$ ipython --no-banner

In [1]: import numpy as np

In [2]: np.set_printoptions(precision=1, suppress=True, linewidth=140)

In [3]: def tidy(a):
   ...:     return np.round(a, 1) + 0
   ...: 

In [4]: arr = np.load("run0.npy")

In [5]: arr
Out[5]: 
array([[ 15.3,   0.9,   2. ,  -9. ,   4.5,   6.6],
       [ -3.5,  15.7,  -2.2,   3.1, -10.5,  23.3],
       [  2.9,  16.2, -16.2,   3.2,   5.2, -20.1],
       [  3. ,  17.9, -14.9,   2.3,   4.2, -20.8],
       [ 15.5,   0.9,   2.9, -11.5,   3.5,   7.1],
       [ -1.2,  17.8,  -3.4,   2.6,  -9.5,  22.9],
       [  2.3,  17.9, -14.9,   2.8,   4.8, -22.2],
       [ 16.2,   1.2,   2.6,  -8.8,   3.7,   5.9],
       [ -2.4,  17.1,  -2.8,  -0.1,  -9.2,  23.2],
       [ 16.4,   2.5,   1.9,  -8. ,   3.9,   5.6],
       [ 17.2,   2.2,   2.4, -10.2,   4.5,   7.2],
       [ -1.6,  16. ,  -2.1,   2.9,  -9.1,  23.2],
       [ 14.5,   0.4,   2.3,  -9.6,   3.5,   5.3],
       [  2.1,  15.8, -14.6,   4.3,   3.4, -19.8],
       [ -0.7,  16.4,  -4.3,   1.9,  -9.8,  22.2],
       [ -1.2,  16.1,  -4. ,   2.1, -10.3,  23.3],
       [ -2.2,  16.7,  -4.3,   3.4, -10.2,  20.7],
       [ 16.2,   2.1,   1.9,  -9.1,   3.9,   7.4],
       [ 17. ,   0.1,   2.6,  -9.2,   5.2,   5.2],
       [ -1.1,  16.4,  -4.2,   3. ,  -7.8,  22.6],
       [ 15.8,   1.3,   0.6,  -9.1,   4.8,   5.1],
       [ -3.2,  16.4,  -3.6,   1.7,  -9.3,  23.9],
       [ -1.2,  18. ,  -3.4,   1.7,  -9.1,  23.3],
       [ -2.1,  18.6,  -3.3,   2.1, -11. ,  22.5],
       [ -0.3,  17.7,  -3. ,   3.5,  -9.6,  22.9],
       [  1.2,  15.7, -14.1,   5.9,   6.2, -20. ],
       [ -3. ,  17.3,  -0.7,   1.7,  -9. ,  24.1],
       [ 15.2,  -0.8,   3.3,  -9.5,   3.4,   4.5],
       [  1.1,  15.3, -13.2,   3.5,   4.9, -18.4],
       [  2.3,  16. , -14.2,   4.1,   7.9, -21.2],
       [  3.5,  16. , -14.5,   2.4,   4.6, -20.4],
       [ -2.7,  17. ,  -3.3,   1.5, -11.4,  24. ],
       [  4.9,  16.9, -12.5,   5. ,   4.7, -20.6],
       [ 14.5,   0.3,   1.6,  -7.7,   4.7,   5.2],
       [ 15.5,   0.8,   1.1,  -6.6,   4.4,   7.5]])

In [6]: Xs = arr - arr.mean(axis=0)

In [7]: U, s, vt = np.linalg.svd(Xs, full_matrices=False)

In [8]: np.abs(vt[0]).argmax()
Out[8]: np.int64(5)

In [9]: tidy(vt[0] * np.sign(vt[0, np.abs(vt[0]).argmax()]))
Out[9]: array([-0.1,  0. ,  0.2,  0. , -0.3,  0.9])

In [10]: np.linalg.matrix_rank(Xs)
Out[10]: np.int64(6)

In [11]: np.abs(U[:, 0]).argmax()
Out[11]: np.int64(29)

In [12]: tidy(s ** 2 / (s ** 2).sum())
Out[12]: array([0.7, 0.3, 0. , 0. , 0. , 0. ])

In [13]: tidy(s)
Out[13]: array([111.3,  79.3,   6.8,   6.1,   4.8,   4.6])
